$ python3 -q
>>> import numpy as np
>>> import numpy.linalg as la
>>> np.set_printoptions(precision=1, suppress=True, linewidth=120, legacy="1.25")
>>> feats = np.loadtxt("run4.csv", delimiter=",")
>>> feats
array([[ 4.4, -4.2, -7.9],
       [ 7.3,  0.7, -6.8],
       [ 1.1, -7.1, -6.9],
       [-1.6,  6.8,  7.2],
       [ 4.2,  8.6,  2.8],
       [ 7. ,  7. , -1.3],
       [ 1.5,  8.3,  5.3],
       [ 4.4, -4.3, -7.9],
       [ 6.7,  7.4, -0.7],
       [ 1.3,  8.3,  5.5],
       [-6.8, -7.3,  0.8],
       [-7.9, -4.2,  4.5],
       [ 6.4,  7.7, -0.1],
       [-7.9, -3.6,  5. ],
       [ 1.4,  8.3,  5.4],
       [ 6.8, -0.6, -7.3],
       [ 0.1,  7.8,  6.3],
       [ 0.1,  7.8,  6.3],
       [ 0.1, -7.7, -6.4],
       [ 1.4,  8.3,  5.4]])
>>> labels = feats[:, 1] > np.median(feats[:, 1])
>>> u = feats[labels].mean(axis=0) - feats[~labels].mean(axis=0)
>>> u
array([ 3. , 11.1,  6.1])
>>> ((feats - feats.mean(axis=0)) @ u > 0).astype(int)
array([0, 0, 0, 1, 1, 1, 1, 0, 1, 1, 0, 0, 1, 0, 1, 0, 1, 1, 0, 1])
>>> U, s, Vh = la.svd(feats)
>>> np.argmax(s[:-1] / (s[1:] + 1e-6)) + 1
2
>>> A2 = U[:, :2] @ np.diag(s[:2]) @ Vh[:2]
>>> round(np.abs(feats - A2).max(), 1)
0.0
>>> la.matrix_rank(feats, rtol=0.05)
2
>>> np.round(la.norm(feats - A2) / la.norm(feats), 1)
0.0
>>> la.matrix_rank(A2)
2
>>> A2
array([[ 4.4, -4.2, -7.9],
       [ 7.3,  0.7, -6.8],
       [ 1.1, -7.1, -6.9],
       [-1.6,  6.8,  7.2],
       [ 4.2,  8.6,  2.8],
       [ 7. ,  7. , -1.3],
       [ 1.5,  8.3,  5.3],
       [ 4.4, -4.3, -7.9],
       [ 6.7,  7.4, -0.7],
       [ 1.3,  8.3,  5.5],
       [-6.8, -7.3,  0.8],
       [-7.9, -4.2,  4.5],
       [ 6.4,  7.7, -0.1],
       [-7.9, -3.6,  5. ],
       [ 1.4,  8.3,  5.4],
       [ 6.8, -0.6, -7.3],
       [ 0.1,  7.8,  6.3],
       [ 0.1,  7.8,  6.3],
       [ 0.1, -7.7, -6.4],
       [ 1.4,  8.3,  5.4]])
>>> Xs = A2 - A2.mean(axis=0)
>>> U, s, Vh = la.svd(Xs, full_matrices=False)
>>> la.matrix_rank(Xs)
2
>>> (np.sign(U[:, 0]) == np.sign(U[0, 0])).astype(int)
array([1, 1, 1, 0, 0, 0, 0, 1, 0, 0, 1, 1, 0, 1, 0, 1, 0, 0, 1, 0])
>>> U, s, Vh = la.svd(feats)
>>> evecs = Vh[:(s > 1e-8).sum()]
>>> rng = np.random.default_rng(1362)
>>> x = feats[5] + 2 * feats[0] + rng.integers(2) * np.eye(3)[2]
>>> x
array([ 15.9,  -1.5, -17.1])
>>> np.diag(evecs.T @ evecs)
array([0.6, 0.7, 0.6])
>>> la.matrix_rank(np.vstack([feats, x]))
2
>>> m1 = np.load("block13.npy")
>>> m1
array([[-2, -1,  0,  1],
       [ 2,  3,  4,  5],
       [ 6,  7,  8,  9],
       [10, 11, 12, 13],
       [14, 15, 16, 17]])
>>> U, s, Vh = la.svd(m1)
>>> evecs = Vh[:(s > 1e-8).sum()]
>>> x = m1[3] + 3 * m1[1] + rng.integers(2) * np.eye(4)[1]
>>> x
array([16., 21., 24., 28.])
>>> np.diag(evecs.T @ evecs)
array([0.7, 0.3, 0.3, 0.7])
>>> la.matrix_rank(np.vstack([m1, x]))
3
>>> evecs.T @ evecs
array([[ 0.7,  0.4,  0.1, -0.2],
       [ 0.4,  0.3,  0.2,  0.1],
       [ 0.1,  0.2,  0.3,  0.4],
       [-0.2,  0.1,  0.4,  0.7]])
>>> round(float(la.norm(x - evecs.T @ evecs @ x)), 1)
0.8
>>> np.allclose(evecs.T @ evecs @ x, x)
False
>>> data = np.load("case15.npy")
>>> data
array([[2, 0, 4],
       [1, 0, 2],
       [2, 0, 4]])
>>> round(float(np.abs(la.eigvals(data)).max()), 1)
6.0
>>> (data - data.T) / 2
array([[ 0. , -0.5,  1. ],
       [ 0.5,  0. ,  1. ],
       [-1. , -1. ,  0. ]])
>>> la.matrix_power(data, 3)
array([[ 72,   0, 144],
       [ 36,   0,  72],
       [ 72,   0, 144]])
>>> A = (rng.random((5, 5)) < 0.3) + np.eye(5)
>>> A /= A.sum(axis=1, keepdims=True)
>>> A
array([[0.7, 0. , 0. , 0.3, 0. ],
       [0. , 1. , 0. , 0. , 0. ],
       [0. , 0. , 0.7, 0. , 0.3],
       [0. , 0.2, 0.2, 0.4, 0.2],
       [0. , 0. , 0.2, 0.2, 0.5]])
>>> round(float(la.det(A[::-1])), 1)
0.1
>>> round(np.einsum("ii->", A), 1)
3.2
>>> np.kron(np.eye(2, dtype=int), A)
array([[0.7, 0. , 0. , 0.3, 0. , 0. , 0. , 0. , 0. , 0. ],
       [0. , 1. , 0. , 0. , 0. , 0. , 0. , 0. , 0. , 0. ],
       [0. , 0. , 0.7, 0. , 0.3, 0. , 0. , 0. , 0. , 0. ],
       [0. , 0.2, 0.2, 0.4, 0.2, 0. , 0. , 0. , 0. , 0. ],
       [0. , 0. , 0.2, 0.2, 0.5, 0. , 0. , 0. , 0. , 0. ],
       [0. , 0. , 0. , 0. , 0. , 0.7, 0. , 0. , 0.3, 0. ],
       [0. , 0. , 0. , 0. , 0. , 0. , 1. , 0. , 0. , 0. ],
       [0. , 0. , 0. , 0. , 0. , 0. , 0. , 0.7, 0. , 0.3],
       [0. , 0. , 0. , 0. , 0. , 0. , 0.2, 0.2, 0.4, 0.2],
       [0. , 0. , 0. , 0. , 0. , 0. , 0. , 0.2, 0.2, 0.5]])
>>> np.round(la.det(A.T), 1)
0.1
>>> P = np.triu(np.array([[5, 3, -8, -3, 3],
...     [-9, -5, -9, 3, -7],
...     [3, 4, -3, 6, -2],
...     [0, -2, -8, 4, -8],
...     [2, 8, 5, 2, -6]]), 1) + np.eye(5)
>>> A2 = P @ A @ la.inv(P)
>>> la.matrix_rank(A2)
5
>>> np.poly(A2)
array([ 1. , -3.2,  3.9, -2.2,  0.6, -0.1])
>>> W0 = np.diag(np.array([6, 5, 2, 6])) + 2 * np.eye(4, k=1) + 2 * np.eye(4, k=-1)
>>> W0
array([[6., 2., 0., 0.],
       [2., 5., 2., 0.],
       [0., 2., 2., 2.],
       [0., 0., 2., 6.]])
>>> evals, evecs = la.eigh(W0)
>>> la.eigvalsh(W0 + -2 * np.eye(4))
array([-1.7,  2. ,  4.7,  6. ])
>>> np.abs(evecs[:, -1]).round(6).argmax()
0
>>> np.round(evecs @ np.diag(evals) @ evecs.T, 1) + 0
array([[6., 2., 0., 0.],
       [2., 5., 2., 0.],
       [0., 2., 2., 2.],
       [0., 0., 2., 6.]])
>>> np.unique(evals.round(6) + 0, return_counts=True)[1]
array([1, 1, 1, 1])
>>> np.round(evecs.T @ W0 @ evecs, 1) + 0
array([[0.3, 0. , 0. , 0. ],
       [0. , 4. , 0. , 0. ],
       [0. , 0. , 6.7, 0. ],
       [0. , 0. , 0. , 8. ]])
>>> np.round(evecs.T @ evecs, 1) + 0
array([[1., 0., 0., 0.],
       [0., 1., 0., 0.],
       [0., 0., 1., 0.],
       [0., 0., 0., 1.]])
>>> np.abs(evecs[:, -1])
array([0.6, 0.6, 0.3, 0.3])
>>> x = np.ones(4)
>>> for _ in range(4):
...     x = W0 @ x
...     x /= la.norm(x)
...     print(round(x @ W0 @ x, 1))
... 
7.9
7.9
8.0
8.0
>>> x
array([0.6, 0.6, 0.4, 0.4])
>>> evals, evecs = la.eig(W0)
>>> np.sort(la.eigvals(W0.T))
array([0.3, 4. , 6.7, 8. ])
>>> np.sort(la.eigvals(W0 @ W0))
array([ 0.1, 16. , 44.9, 64. ])
>>> round(float(np.prod(evals)), 1)
64.0
>>> u = np.array([-2, -5, -5])
>>> g = np.array([1, 0, 3, 1])
>>> J = np.outer(u, g)
>>> J
array([[ -2,   0,  -6,  -2],
       [ -5,   0, -15,  -5],
       [ -5,   0, -15,  -5]])
>>> np.unique(J.round(6), axis=0).shape
(2, 4)
>>> J @ la.pinv(J) @ J
array([[ -2.,   0.,  -6.,  -2.],
       [ -5.,   0., -15.,  -5.],
       [ -5.,   0., -15.,  -5.]])
>>> np.round(np.trace(la.pinv(J) @ J), 1)
1.0
>>> mat = 0.5 ** np.abs(np.subtract.outer(np.arange(2), np.arange(2)))
>>> mat
array([[1. , 0.5],
       [0.5, 1. ]])
>>> x = np.ones(2)
>>> for _ in range(5):
...     x = mat @ x
...     x /= la.norm(x)
...     print(round(x @ mat @ x, 1))
... 
1.5
1.5
1.5
1.5
1.5
>>> x
array([0.7, 0.7])
>>> round(la.eigvalsh(mat)[-1], 1)
1.5
>>> labels = rng.permutation(2)
>>> labels
array([0, 1])
>>> A2 = mat[labels][:, labels]
>>> round(float(la.det(A2)), 1), np.round(la.det(mat[labels]), 1)
(0.8, 0.8)
>>> np.sort(np.abs(la.eigvals(A2)))
array([0.5, 1.5])
>>> np.diag(A2)
array([1., 1.])
>>> evals, evecs = la.eigh(mat)
>>> np.unique(evals.round(6) + 0, return_counts=True)[1]
array([1, 1])
>>> la.svd(mat, compute_uv=False)
array([1.5, 0.5])
>>> q, r_ = la.qr(mat)
>>> round(np.trace(q @ q.T), 1)
2.0
>>> np.round(q.T @ q, 1) + 0
array([[1., 0.],
       [0., 1.]])
>>> q @ r_
array([[1. , 0.5],
       [0.5, 1. ]])
>>> round(abs(r_[0, 0]), 1), round(la.norm(mat[:, 0]), 1)
(1.1, 1.1)
>>> low = la.cholesky(mat)
>>> mat / np.sqrt(np.outer(np.diag(mat), np.diag(mat)))
array([[1. , 0.5],
       [0.5, 1. ]])
>>> low
array([[1. , 0. ],
       [0.5, 0.9]])
>>> la.eigvalsh(mat).min() > 0
True
>>> low @ low.T
array([[1. , 0.5],
       [0.5, 1. ]])
>>> X = np.array([[0.0, 1.0, 1.0, 1.0, 1.0],
...     [1.0, 0.0, 1.0, 1.0, 1.0],
...     [1.0, 1.0, 0.0, 1.0, 1.0],
...     [1.0, 1.0, 1.0, 0.0, 1.0],
...     [1.0, 1.0, 1.0, 1.0, 0.0]])
>>> evals, evecs = la.eigh(X)
>>> x = np.array([-1, -2, -1, 0, 1])
>>> round(float(x @ X @ x / (x @ x)), 1), np.round(evals[0], 1), round(float(evals[-1]), 1)
(0.3, -1.0, 4.0)
>>> evecs * np.maximum(evals, 0) @ evecs.T
array([[0.8, 0.8, 0.8, 0.8, 0.8],
       [0.8, 0.8, 0.8, 0.8, 0.8],
       [0.8, 0.8, 0.8, 0.8, 0.8],
       [0.8, 0.8, 0.8, 0.8, 0.8],
       [0.8, 0.8, 0.8, 0.8, 0.8]])
>>> (np.sign(evecs[:, -1].round(6)) == np.sign(evecs[0, -1].round(6))).astype(int)
array([1, 1, 1, 1, 1])
>>> x @ X @ x
2.0
